% python3 -q
>>> import numpy as np
>>> import numpy.linalg as la
>>> np.set_printoptions(precision=3, suppress=True, linewidth=100)
>>> K = np.load("test9.npy")
>>> K
array([[-10.684,   0.   , -10.537,  -3.847, -10.966],
       [ -7.34 ,   0.   ,  -6.818,  -3.383,  -8.223],
       [ -5.995,   0.   ,  -5.325,  -3.148,  -7.05 ],
       [ -4.12 ,   0.   ,  -3.256,  -2.738,  -5.302],
       [ -3.18 ,   0.   ,  -2.235,  -2.468,  -4.347],
       [ -0.802,   0.   ,  -0.019,  -1.067,  -1.219],
       [ -0.505,   0.   ,   0.037,  -0.646,  -0.68 ],
       [  0.583,   0.   ,   0.076,   0.456,   0.468],
       [  0.804,   0.   ,   0.135,   0.584,   0.609],
       [  0.97 ,   0.   ,   0.188,   0.67 ,   0.708],
       [  1.357,   0.   ,   0.331,   0.847,   0.923],
       [  2.203,   0.   ,   0.716,   1.154,   1.345],
       [  3.003,   0.   ,   1.141,   1.384,   1.715],
       [  3.28 ,   0.   ,   1.298,   1.454,   1.839],
       [  3.46 ,   0.   ,   1.401,   1.498,   1.918],
       [  5.378,   0.   ,   2.59 ,   1.893,   2.74 ],
       [  5.512,   0.   ,   2.678,   1.916,   2.796],
       [  9.463,   0.   ,   5.419,   2.492,   4.425],
       [ 10.763,   0.   ,   6.37 ,   2.644,   4.955],
       [ 11.702,   0.   ,   7.069,   2.747,   5.338],
       [ 16.937,   0.   ,  11.084,   3.235,   7.469],
       [ 18.725,   0.   ,  12.493,   3.378,   8.198],
       [ 26.778,   0.   ,  18.996,   3.927,  11.497]])
>>> # rows and columns are dependent
>>> [round(float(x), 3) for x in la.svd(K, compute_uv=False)[:3]]
[60.621, 9.214, 4.32]
>>> A2 = K / np.sqrt((K ** 2).mean(axis=1, keepdims=True))
>>> la.matrix_rank(K - K.mean(axis=1, keepdims=True))
np.int64(3)
>>> la.norm(A2, axis=1)
array([2.236, 2.236, 2.236, 2.236, 2.236, 2.236, 2.236, 2.236, 2.236, 2.236, 2.236, 2.236, 2.236,
       2.236, 2.236, 2.236, 2.236, 2.236, 2.236, 2.236, 2.236, 2.236, 2.236])
